$ ipython --no-banner

In [1]: import numpy as np

In [2]: np.set_printoptions(precision=1, suppress=True, linewidth=140)

In [3]: F = np.loadtxt("mat.csv", delimiter=",")

In [4]: F
Out[4]: 
array([[-0.2, -0.2,  0.4, -0.5, -0.1, -0.5, -0.9,  0.1,  0.5,  0.7],
       [-0.6, -0.8,  1.1, -1.7, -0.4, -1.5, -2.8,  0.2,  1.7,  2.1],
       [-0.2, -0.2,  0.4, -0.5, -0.1, -0.5, -0.9,  0.1,  0.5,  0.7],
       [ 0.1,  0.2, -0.2,  0.4,  0.1,  0.3,  0.6,  0. , -0.4, -0.4],
       [ 0.2,  0.3, -0.4,  0.6,  0.1,  0.6,  1. , -0.1, -0.6, -0.8],
       [ 0.5,  0.6, -1. ,  1.4,  0.3,  1.3,  2.4, -0.2, -1.4, -1.8],
       [ 0.6,  0.8, -1.3,  1.9,  0.4,  1.7,  3.2, -0.2, -1.9, -2.3],
       [-0.1, -0.1,  0.1, -0.2,  0. , -0.2, -0.3,  0. ,  0.2,  0.2],
       [-0.1, -0.1,  0.2, -0.3, -0.1, -0.2, -0.4,  0. ,  0.3,  0.3],
       [ 0.3,  0.4, -0.5,  0.8,  0.2,  0.7,  1.4, -0.1, -0.8, -1. ],
       [-0.1, -0.2,  0.2, -0.4, -0.1, -0.3, -0.6,  0. ,  0.4,  0.4],
       [ 0.8,  1.1, -1.7,  2.5,  0.6,  2.2,  4.2, -0.3, -2.5, -3.1],
       [-0.1, -0.1,  0.2, -0.3, -0.1, -0.2, -0.4,  0. ,  0.3,  0.3],
       [ 0.4,  0.5, -0.7,  1.1,  0.2,  1. ,  1.8, -0.1, -1.1, -1.3]])

In [5]: Uu, sigma, vt = np.linalg.svd(F)

In [6]: sigma.round(1) + 0
Out[6]: array([12. ,  0.2,  0.2,  0.1,  0.1,  0.1,  0. ,  0. ,  0. ,  0. ])

In [7]: np.argmax(sigma[:-1] / (sigma[1:] + 1e-6)) + 1
Out[7]: np.int64(6)

In [8]: other = Uu[:, :6] @ np.diag(sigma[:6]) @ vt[:6]

In [9]: np.round(np.abs(F - other).max(), 1)
Out[9]: np.float64(0.0)

In [10]: np.round(np.linalg.norm(F - other) / np.linalg.norm(F), 1)
Out[10]: np.float64(0.0)

In [11]: np.linalg.matrix_rank(other)
Out[11]: np.int64(6)

In [12]: other.round(1) + 0
Out[12]: 
array([[-0.2, -0.2,  0.4, -0.5, -0.1, -0.5, -0.9,  0.1,  0.5,  0.7],
       [-0.6, -0.8,  1.1, -1.7, -0.4, -1.5, -2.8,  0.2,  1.7,  2.1],
       [-0.2, -0.2,  0.4, -0.5, -0.1, -0.5, -0.9,  0.1,  0.5,  0.7],
       [ 0.1,  0.2, -0.2,  0.4,  0.1,  0.3,  0.6,  0. , -0.4, -0.4],
       [ 0.2,  0.3, -0.4,  0.6,  0.1,  0.6,  1. , -0.1, -0.6, -0.8],
       [ 0.5,  0.6, -1. ,  1.4,  0.3,  1.3,  2.4, -0.2, -1.4, -1.8],
       [ 0.6,  0.8, -1.3,  1.9,  0.4,  1.7,  3.2, -0.2, -1.9, -2.3],
       [-0.1, -0.1,  0.1, -0.2,  0. , -0.2, -0.3,  0. ,  0.2,  0.2],
       [-0.1, -0.1,  0.2, -0.3, -0.1, -0.2, -0.4,  0. ,  0.3,  0.3],
       [ 0.3,  0.4, -0.5,  0.8,  0.2,  0.7,  1.4, -0.1, -0.8, -1. ],
       [-0.1, -0.2,  0.2, -0.4, -0.1, -0.3, -0.6,  0. ,  0.4,  0.4],
       [ 0.8,  1.1, -1.7,  2.5,  0.6,  2.2,  4.2, -0.3, -2.5, -3.1],
       [-0.1, -0.1,  0.2, -0.3, -0.1, -0.2, -0.4,  0. ,  0.3,  0.3],
       [ 0.4,  0.5, -0.7,  1.1,  0.2,  1. ,  1.8, -0.1, -1.1, -1.3]])

In [13]: round(np.linalg.norm(F - other, 2), 1), round(sigma[6], 1)
Out[13]: (np.float64(0.0), np.float64(0.0))

In [14]: other = F / np.linalg.norm(F, axis=1, keepdims=True)

In [15]: cov = other @ other.T

In [16]: np.linalg.norm(other, axis=1)
Out[16]: array([1., 1., 1., 1., 1., 1., 1., 1., 1., 1., 1., 1., 1., 1.])

In [17]: cov[9]
Out[17]: array([-1., -1., -1.,  1.,  1.,  1.,  1., -1., -1.,  1., -1.,  1., -1.,  1.])

In [18]: x = np.array([1, 5, 4, 0, 7, 1, 1, 1, 4, 8])

In [19]: a = np.maximum(F @ x, 0)

In [20]: np.flatnonzero(a > 1e-9)
Out[20]: array([ 0,  1,  2,  7,  8, 10, 12])

In [21]: np.maximum(F @ (3 * x), 0)
Out[21]: array([18. , 49.5, 18. ,  0. ,  0. ,  0. ,  0. ,  5.1,  7.5,  0. ,  8.7,  0. ,  7.5,  0. ])

In [22]: np.tanh(F @ x)
Out[22]: array([ 1. ,  1. ,  1. , -1. , -1. , -1. , -1. ,  0.9,  1. , -1. ,  1. , -1. ,  1. , -1. ])

In [23]: np.maximum(F @ x, 0) - np.maximum(-F @ x, 0)
Out[23]: array([  6. ,  16.5,   6. ,  -2.9,  -6.5, -14.9, -19.1,   1.7,   2.5,  -7.5,   2.9, -25. ,   2.5, -10.6])

In [24]: F.T @ a
Out[24]: array([-13.3, -16.9,  24.7, -37.1,  -8.6, -33. , -61.2,   4.5,  37.1,  46. ])

In [25]: ang = np.radians(36)

In [26]: R = np.eye(10)

In [27]: R[6, 6] = R[5, 5] = np.cos(ang)

In [28]: R[6, 5], R[5, 6] = -np.sin(ang), np.sin(ang)

In [29]: R
Out[29]: 
array([[ 1. ,  0. ,  0. ,  0. ,  0. ,  0. ,  0. ,  0. ,  0. ,  0. ],
       [ 0. ,  1. ,  0. ,  0. ,  0. ,  0. ,  0. ,  0. ,  0. ,  0. ],
       [ 0. ,  0. ,  1. ,  0. ,  0. ,  0. ,  0. ,  0. ,  0. ,  0. ],
       [ 0. ,  0. ,  0. ,  1. ,  0. ,  0. ,  0. ,  0. ,  0. ,  0. ],
       [ 0. ,  0. ,  0. ,  0. ,  1. ,  0. ,  0. ,  0. ,  0. ,  0. ],
       [ 0. ,  0. ,  0. ,  0. ,  0. ,  0.8,  0.6,  0. ,  0. ,  0. ],
       [ 0. ,  0. ,  0. ,  0. ,  0. , -0.6,  0.8,  0. ,  0. ,  0. ],
       [ 0. ,  0. ,  0. ,  0. ,  0. ,  0. ,  0. ,  1. ,  0. ,  0. ],
       [ 0. ,  0. ,  0. ,  0. ,  0. ,  0. ,  0. ,  0. ,  1. ,  0. ],
       [ 0. ,  0. ,  0. ,  0. ,  0. ,  0. ,  0. ,  0. ,  0. ,  1. ]])

In [30]: other = F @ R.T

In [31]: np.abs(other - F).max(axis=0)
Out[31]: array([0. , 0. , 0. , 0. , 0. , 2. , 2.1, 0. , 0. , 0. ])

In [32]: np.round(np.linalg.det(R), 1), round(np.trace(R), 1)
Out[32]: (np.float64(1.0), np.float64(9.6))

In [33]: np.allclose(F @ F.T, other @ other.T)
Out[33]: True

In [34]: np.allclose(np.linalg.norm(F, axis=1), np.linalg.norm(other, axis=1))
Out[34]: True
